$ python -q
>>> import numpy as np
>>> from numpy import linalg as LA
>>> np.set_printoptions(precision=2, suppress=True, linewidth=140)
>>> arr = np.load("sample15.npy")
>>> arr
array([[ 3,  0,  0,  0,  0,  0,  0],
       [ 0,  2,  0,  0,  0,  0,  0],
       [ 0,  0,  2,  0,  0,  0,  0],
       [ 0,  0,  0, -2,  0,  0,  0],
       [ 0,  0,  0,  0,  3,  0,  0],
       [ 0,  0,  0,  0,  0,  0,  0],
       [ 0,  0,  0,  0,  0,  0,  2]])
>>> print(np.unique(arr.round(6), axis=0).shape)
(7, 7)
>>> rng = np.random.default_rng(566)
>>> idx = rng.permutation(7)
>>> idx
array([5, 2, 0, 3, 6, 1, 4])
>>> other = arr[idx][:, idx]
>>> other
array([[ 0,  0,  0,  0,  0,  0,  0],
       [ 0,  2,  0,  0,  0,  0,  0],
       [ 0,  0,  3,  0,  0,  0,  0],
       [ 0,  0,  0, -2,  0,  0,  0],
       [ 0,  0,  0,  0,  2,  0,  0],
       [ 0,  0,  0,  0,  0,  2,  0],
       [ 0,  0,  0,  0,  0,  0,  3]])
>>> F = np.loadtxt("m.csv", delimiter=",")
>>> F
array([[-2., -1.,  0.,  0.],
       [ 0.,  1.,  0.,  0.],
       [ 0.,  0., -2., -1.],
       [ 0.,  0.,  0.,  1.]])
>>> # 2 blocks once reordered
>>> other = F / np.sqrt((F ** 2).mean(axis=1, keepdims=True))
>>> print(LA.norm(other, axis=1))
[2. 2. 2. 2.]
>>> print(other[3])
[0. 0. 0. 2.]
>>> LA.matrix_rank(F - F.mean(axis=1, keepdims=True))
np.int64(3)
>>> round(float(np.abs(LA.eigvals(F)).max()), 2)
2.0
>>> F @ F
array([[4., 1., 0., 0.],
       [0., 1., 0., 0.],
       [0., 0., 4., 1.],
       [0., 0., 0., 1.]])
>>> np.allclose(F @ F.T, F.T @ F)
False
>>> LA.matrix_power(F, 2)
array([[4., 1., 0., 0.],
       [0., 1., 0., 0.],
       [0., 0., 4., 1.],
       [0., 0., 0., 1.]])
>>> np.sort(np.abs(LA.eigvals(F)))
array([1., 1., 2., 2.])
>>> round(float(LA.det(F)), 2)
4.0
>>> np.allclose(F, F.T)
False
>>> np.trace(F)
np.float64(-2.0)
>>> w1 = np.array([[1, -2, 3], [0, 3, 0], [-1, -2, -2], [-3, -2, -3]])
>>> c = np.array([7, 4, 5])
>>> H = np.maximum(F @ w1 + c, 0)
>>> (H > 0).astype(int)
array([[1, 1, 0],
       [1, 1, 1],
       [1, 1, 1],
       [1, 1, 1]])
>>> LA.matrix_rank(H)
np.int64(3)
>>> (H > 0).mean(axis=0)
array([1.  , 1.  , 0.75])
>>> C = np.array([[-9, -1, -8], [-1, 1, 4], [4, -6, -7]])
>>> H @ C
array([[ -50.,    0.,  -20.],
       [ -50.,  -30.,  -63.],
       [ -70.,  -74., -140.],
       [ -30.,  -14.,  -38.]])
>>> w1 @ C
array([[  5, -21, -37],
       [ -3,   3,  12],
       [  3,  11,  14],
       [ 17,  19,  37]])
>>> other = np.array([[1, 1, 0, 1], [0, 1, 3, 2], [3, 0, 1, 0], [0, 0, 3, 0]])
>>> M = other - other.T
>>> M
array([[ 0,  1, -3,  1],
       [-1,  0,  3,  2],
       [ 3, -3,  0, -3],
       [-1, -2,  3,  0]])
>>> LA.matrix_power(M, 3)
array([[   0,  -51,   87,  -15],
       [  51,    0,  -93,  -48],
       [ -87,   93,    0,  105],
       [  15,   48, -105,    0]])
>>> np.sort(np.abs(LA.eigvals(M)))
array([1.06, 1.06, 5.65, 5.65])
>>> np.allclose(M, M.T)
False
